$ ipython --no-banner

In [1]: import numpy as np

In [2]: np.set_printoptions(precision=1, suppress=True, linewidth=120, legacy="1.25")

In [3]: C = np.sign(np.array([[0, 3, 3, 2], [2, 0, 1, 0], [3, 3, 1, 1], [1, 3, 1, 3]]))

In [4]: out = (np.tril(C, -1) + np.eye(4)) @ (np.triu(C, 1) + np.eye(4))

In [5]: vals = np.array([-3, -4, -5, 1])

In [6]: mat = np.rint(out * vals @ np.linalg.inv(out)) + 0

In [7]: print(mat)
[[ -2.   0.  -6.   5.]
 [  2.  -3.  -8.   6.]
 [  2.   2. -19.  12.]
 [  2.   2. -20.  13.]]

In [8]: print(round(float(np.abs(np.linalg.eigvals(mat)).max()), 1))
5.0

In [9]: print(mat @ mat)
[[  2.  -2.  26. -17.]
 [-14.   5.  44. -26.]
 [-14. -20.  93. -50.]
 [-14. -20.  92. -49.]]

In [10]: print((mat + mat.T) / 2)
[[ -2.    1.   -2.    3.5]
 [  1.   -3.   -3.    4. ]
 [ -2.   -3.  -19.   -4. ]
 [  3.5   4.   -4.   13. ]]

In [11]: print((mat - mat.T) / 2)
[[  0.   -1.   -4.    1.5]
 [  1.    0.   -5.    2. ]
 [  4.    5.    0.   16. ]
 [ -1.5  -2.  -16.    0. ]]

In [12]: x0 = np.array([1, -5, -5, 5])

In [13]: target = mat @ x0

In [14]: print(target)
[ 53.  87. 147. 157.]

In [15]: print(np.linalg.solve(mat, mat[:, 0]))
[ 1. -0. -0. -0.]

In [16]: print(np.linalg.solve(mat, target))
[ 1. -5. -5.  5.]

In [17]: print(np.round(np.linalg.solve(mat.T, mat[1]), 1) + 0)
[0. 1. 0. 0.]

In [18]: print(np.linalg.solve(mat, target + mat[:, 1]))
[ 1. -4. -5.  5.]

In [19]: vals, vecs = np.linalg.eig(mat)

In [20]: print(vals)
[-3. -4. -5.  1.]

In [21]: print(np.sort(np.linalg.eigvals(mat @ mat)))
[ 1.  9. 16. 25.]

In [22]: feats = np.load("out2.npy")

In [23]: print(feats)
[[7 3 9 3]
 [3 7 3 9]
 [9 3 7 3]
 [3 9 3 7]]

In [24]: # equal to its transpose

In [25]: rng = np.random.default_rng(233721)

In [26]: labels = rng.permutation(4)

In [27]: print(labels)
[0 3 2 1]

In [28]: out = feats[labels][:, labels]

In [29]: print(np.diag(out))
[7 7 7 7]

In [30]: print(np.trace(out))
28

In [31]: print(round(float(np.linalg.det(out)), 1), round(float(np.linalg.det(feats[labels])), 1))
880.0 -880.0

In [32]: Q, r_ = np.linalg.qr(feats)

In [33]: print(Q.round(1) + 0)
[[-0.6  0.2  0.8  0. ]
 [-0.2 -0.5  0.  -0.8]
 [-0.7  0.3 -0.6  0. ]
 [-0.2 -0.8  0.   0.6]]

In [34]: print(np.allclose(r_.T @ r_, feats.T @ feats))
True

In [35]: print(np.linalg.norm(Q, axis=1).argmax())
3

In [36]: print(np.round(Q[0] @ Q[2], 1))
0.0

In [37]: print(round(float(np.linalg.norm(Q[0], 1)), 1), round(float(np.linalg.norm(Q[0], np.inf)), 1))
1.6 0.8

In [38]: print(np.linalg.norm(Q, axis=1))
[1. 1. 1. 1.]

In [39]: print(np.round(np.linalg.norm(Q) ** 2 / np.linalg.norm(Q, 2) ** 2, 1))
4.0

In [40]: print(np.linalg.norm(Q, axis=0))
[1. 1. 1. 1.]

In [41]: print(np.round(np.linalg.norm(Q, "nuc"), 1))
4.0

In [42]: print(np.all(np.linalg.eigvalsh(feats) > 0))
False

In [43]: print([round(float(np.linalg.det(feats[:i, :i])), 2) + 0 for i in range(1, 5)])
[7.0, 40.0, -188.0, 880.0]

In [44]: print(np.round(np.linalg.eigvalsh(feats).min(), 1))
-2.0

In [45]: out = feats / np.linalg.norm(feats, axis=1, keepdims=True)

In [46]: G = out @ out.T

In [47]: print(round(float(np.degrees(np.arccos(np.clip(G[3, 1], -1, 1)))), 1))
13.4

In [48]: print(G)
[[1.  0.6 1.  0.6]
 [0.6 1.  0.6 1. ]
 [1.  0.6 1.  0.6]
 [0.6 1.  0.6 1. ]]

In [49]: print(np.argwhere(np.triu(np.abs(G) > 0.95, 1)))
[[0 2]
 [1 3]]

In [50]: print((np.abs(G) > 0.9).astype(int))
[[1 0 1 0]
 [0 1 0 1]
 [1 0 1 0]
 [0 1 0 1]]

In [51]: arr = np.array([[7.0, 9.0, 12.0], [9.0, 7.0, 12.0], [12.0, 12.0, 14.0]])

In [52]: proj = np.triu(np.array([[1, 2, 0], [-1, -1, -1], [0, 0, 2]]), 1) + np.eye(3)

In [53]: out = proj @ arr @ np.linalg.inv(proj)

In [54]: print(np.trace(out), np.trace(arr))
28.0 28.0

In [55]: print(proj @ arr - arr @ proj)
[[ 18.   0.  33.]
 [-12. -30.  -7.]
 [  0. -24.  12.]]

In [56]: print(np.poly(out))
[   1.  -28. -124. -128.]

In [57]: print(np.linalg.matrix_rank(out))
3

In [58]: r0 = np.array([1, 4])

In [59]: print(np.correlate(arr[0], arr[2], "full"))
[ 98. 210. 360. 252. 144.]

In [60]: data = np.load("m.npy")

In [61]: print(data)
[[ 2 -1  1 -2]
 [ 2 -2  1  1]
 [ 0  2  0 -2]
 [10 -9  5  2]]

In [62]: # rows and columns are dependent

In [63]: out = np.linalg.inv(arr)

In [64]: print(round(np.linalg.cond(arr), 1))
16.0

In [65]: print(out)
[[-0.4  0.1  0.2]
 [ 0.1 -0.4  0.2]
 [ 0.2  0.2 -0.2]]

In [66]: print(np.allclose(arr, arr.T))
True

In [67]: print((arr - arr.T) / 2)
[[0. 0. 0.]
 [0. 0. 0.]
 [0. 0. 0.]]

In [68]: print(arr @ arr)
[[274. 270. 360.]
 [270. 274. 360.]
 [360. 360. 484.]]

In [69]: print(round(np.linalg.det(arr), 1))
128.0

In [70]: print(np.sort(np.abs(np.linalg.eigvals(arr))))
[ 2.  2. 32.]

In [71]: T = np.stack([data, -3 * data, data[::-1]])

In [72]: print(T.sum(axis=0))
[[  6  -7   3   6]
 [ -4   6  -2  -4]
 [  2  -6   1   5]
 [-18  17  -9  -6]]

In [73]: print(np.einsum("bij,cij->bc", T, T))
[[ 238 -714   48]
 [-714 2142 -144]
 [  48 -144  238]]

In [74]: print(np.linalg.matrix_rank(T))
[3 3 3]

In [75]: print(T.shape)
(3, 4, 4)

In [76]: print((T @ data.T).shape)
(3, 4, 4)

In [77]: print(np.linalg.norm(T, axis=(1, 2)))
[15.4 46.3 15.4]
